>>> import numpy as np
>>> from numpy import linalg as LA
>>> np.set_printoptions(precision=3, suppress=True, linewidth=200)
>>> m1 = np.loadtxt("m.csv", delimiter=",")
>>> print(m1)
[[ 6.  6.  6.  0.  6.  6.]
 [-2. -2. -2.  0. -2. -2.]
 [ 0.  0.  0.  0.  0.  0.]
 [ 4.  4.  4.  0.  4.  4.]
 [-6. -6. -6.  0. -6. -6.]
 [-2. -2. -2.  0. -2. -2.]
 [ 2.  2.  2.  0.  2.  2.]
 [-4. -4. -4.  0. -4. -4.]
 [-6. -6. -6.  0. -6. -6.]
 [-2. -2. -2.  0. -2. -2.]
 [ 0.  0.  0.  0.  0.  0.]
 [ 2.  2.  2.  0.  2.  2.]
 [ 2.  2.  2.  0.  2.  2.]
 [ 4.  4.  4.  0.  4.  4.]
 [ 6.  6.  6.  0.  6.  6.]
 [-2. -2. -2.  0. -2. -2.]]
>>> print(LA.lstsq(m1[:-1].T, m1[-1])[2])
1
>>> print(m1 @ LA.pinv(m1) @ m1)
[[ 6.  6.  6.  0.  6.  6.]
 [-2. -2. -2.  0. -2. -2.]
 [ 0.  0.  0.  0.  0.  0.]
 [ 4.  4.  4.  0.  4.  4.]
 [-6. -6. -6.  0. -6. -6.]
 [-2. -2. -2.  0. -2. -2.]
 [ 2.  2.  2.  0.  2.  2.]
 [-4. -4. -4.  0. -4. -4.]
 [-6. -6. -6.  0. -6. -6.]
 [-2. -2. -2.  0. -2. -2.]
 [ 0.  0.  0.  0.  0.  0.]
 [ 2.  2.  2.  0.  2.  2.]
 [ 2.  2.  2.  0.  2.  2.]
 [ 4.  4.  4.  0.  4.  4.]
 [ 6.  6.  6.  0.  6.  6.]
 [-2. -2. -2.  0. -2. -2.]]
>>> print(np.unique(m1.round(6), axis=0).shape)
(7, 6)
>>> J = np.loadtxt("out16.csv", delimiter=",")
>>> print(J)
[[1. 0. 2. 2. 2. 1. 0. 0. 2. 2.]
 [0. 1. 0. 2. 2. 2. 1. 0. 0. 2.]
 [2. 0. 1. 0. 2. 2. 2. 1. 0. 0.]
 [2. 2. 0. 1. 0. 2. 2. 2. 1. 0.]
 [2. 2. 2. 0. 1. 0. 2. 2. 2. 1.]
 [1. 2. 2. 2. 0. 1. 0. 2. 2. 2.]
 [0. 1. 2. 2. 2. 0. 1. 0. 2. 2.]
 [0. 0. 1. 2. 2. 2. 0. 1. 0. 2.]
 [2. 0. 0. 1. 2. 2. 2. 0. 1. 0.]
 [2. 2. 0. 0. 1. 2. 2. 2. 0. 1.]]
>>> print([round(float(x), 3) for x in LA.svd(J, compute_uv=False)[:3]])
[11.74, 5.732, 4.624]
>>> print(np.argsort(-LA.norm(J, axis=0).round(6), kind="stable")[:3])
[4 5 0]
>>> print(LA.matrix_rank(J, rtol=0.1))
6
>>> print(np.allclose(J, J.T))
True
>>> print(LA.matrix_power(J, 3))
[[144. 130. 174. 200. 210. 176. 138. 122. 168. 202.]
 [130. 116. 122. 170. 188. 182. 136. 110. 118. 168.]
 [174. 122. 108. 122. 174. 186. 174. 132. 110. 122.]
 [200. 170. 122. 136. 162. 200. 194. 174. 136. 138.]
 [210. 188. 174. 162. 188. 190. 200. 186. 182. 176.]
 [176. 182. 186. 200. 190. 188. 162. 174. 188. 210.]
 [138. 136. 174. 194. 200. 162. 136. 122. 170. 200.]
 [122. 110. 132. 174. 186. 174. 122. 108. 122. 174.]
 [168. 118. 110. 136. 182. 188. 170. 122. 116. 130.]
 [202. 168. 122. 138. 176. 210. 200. 174. 130. 144.]]
>>> print(np.round(np.sort(np.abs(LA.eigvals(J))), 3) + 0)
[ 0.     0.     0.422  0.884  2.     2.     3.311  4.624  5.732 11.74 ]
>>> print(round(np.abs(LA.eigvals(J)).max(), 3))
11.74
>>> U, sigma, vt = LA.svd(J)
>>> print(np.argmax(sigma[:-1] / (sigma[1:] + 1e-6)) + 1)
8
>>> print(sigma.round(3) + 0)
[11.74   5.732  4.624  3.311  2.     2.     0.884  0.422  0.     0.   ]
>>> A2 = U[:, :8] @ np.diag(sigma[:8]) @ vt[:8]
>>> print(round(float(np.abs(J - A2).max()), 3))
0.0
>>> print(round(float(LA.norm(J - A2) / LA.norm(J)), 3))
0.0
>>> print(LA.matrix_rank(J, rtol=0.05))
7
>>> print(np.abs(np.diag(LA.qr(J)[1])) > 1e-9)
[ True  True  True  True  True  True  True  True False False]
>>> print(round(float(np.trace(LA.pinv(J) @ J)), 3))
8.0
>>> print(LA.lstsq(J[:-1].T, J[-1])[2])
8
>>> A2 = J / LA.norm(J, axis=1, keepdims=True)
>>> G = A2 @ A2.T
>>> print(LA.norm(A2, axis=1))
[1. 1. 1. 1. 1. 1. 1. 1. 1. 1.]
>>> print((np.abs(G) > 0.9).astype(int))
[[1 0 0 0 0 0 1 0 0 0]
 [0 1 0 0 0 0 0 0 0 0]
 [0 0 1 0 0 0 0 0 0 0]
 [0 0 0 1 0 0 0 0 0 1]
 [0 0 0 0 1 0 0 0 0 0]
 [0 0 0 0 0 1 0 0 0 0]
 [1 0 0 0 0 0 1 0 0 0]
 [0 0 0 0 0 0 0 1 0 0]
 [0 0 0 0 0 0 0 0 1 0]
 [0 0 0 1 0 0 0 0 0 1]]
>>> print((G - 2 * np.eye(10)).round(6).argmax(axis=1))
[6 7 8 9 5 4 0 1 2 3]
>>> W0 = np.array([[-1.6, 0.8, 0.0, 1.9, -1.2, 2.2, 1.0, 0.2, 0.1, 0.4, 0.7],
...     [-0.9, -0.3, 0.1, -1.1, 1.1, -1.6, 1.1, -0.8, 0.6, -1.6, 1.3],
...     [1.7, 0.9, -0.3, -0.5, -0.8, -1.4, -0.3, -0.7, -0.1, 0.8, 0.5],
...     [-1.1, -1.5, -1.0, -0.5, -1.2, -1.3, 0.9, -1.6, -0.3, -1.3, -1.8],
...     [-1.2, 0.6, -1.6, -1.7, -0.5, -2.1, -1.2, -1.1, -0.8, -1.3, -0.3],
...     [0.0, -1.4, 1.1, 0.9, -4.1, -1.7, 1.5, 0.4, -0.6, -1.0, -0.4],
...     [-0.2, -0.3, -0.8, -0.6, 1.4, 0.6, 0.1, -0.3, -0.5, 1.1, 0.7],
...     [-0.4, 0.6, 0.1, -0.5, 0.3, 0.5, -0.1, -0.3, -0.3, 0.5, -0.1],
...     [0.1, -1.2, 1.2, 1.3, 0.8, 0.8, -1.1, 1.2, 0.3, 0.2, 1.3]])
>>> print(W0)
[[-1.6  0.8  0.   1.9 -1.2  2.2  1.   0.2  0.1  0.4  0.7]
 [-0.9 -0.3  0.1 -1.1  1.1 -1.6  1.1 -0.8  0.6 -1.6  1.3]
 [ 1.7  0.9 -0.3 -0.5 -0.8 -1.4 -0.3 -0.7 -0.1  0.8  0.5]
 [-1.1 -1.5 -1.  -0.5 -1.2 -1.3  0.9 -1.6 -0.3 -1.3 -1.8]
 [-1.2  0.6 -1.6 -1.7 -0.5 -2.1 -1.2 -1.1 -0.8 -1.3 -0.3]
 [ 0.  -1.4  1.1  0.9 -4.1 -1.7  1.5  0.4 -0.6 -1.  -0.4]
 [-0.2 -0.3 -0.8 -0.6  1.4  0.6  0.1 -0.3 -0.5  1.1  0.7]
 [-0.4  0.6  0.1 -0.5  0.3  0.5 -0.1 -0.3 -0.3  0.5 -0.1]
 [ 0.1 -1.2  1.2  1.3  0.8  0.8 -1.1  1.2  0.3  0.2  1.3]]
>>> A2 = np.array([[5, 4, 0],
...     [2, 3, 5],
...     [2, 1, 2],
...     [5, 0, 0],
...     [1, 5, 5],
...     [3, 2, 2],
...     [1, 2, 1],
...     [4, 5, 5],
...     [2, 5, 4],
...     [2, 1, 4],
...     [5, 3, 4]])
>>> print(LA.matrix_rank(np.vstack([W0, A2.T])))
11
>>> print(np.einsum("ij,ij->i", W0, W0))
[14.79 12.35  8.12 16.23 16.98 27.61  5.5   1.57 10.33]
>>> print(np.vstack([W0, A2.T]).shape)
(12, 11)
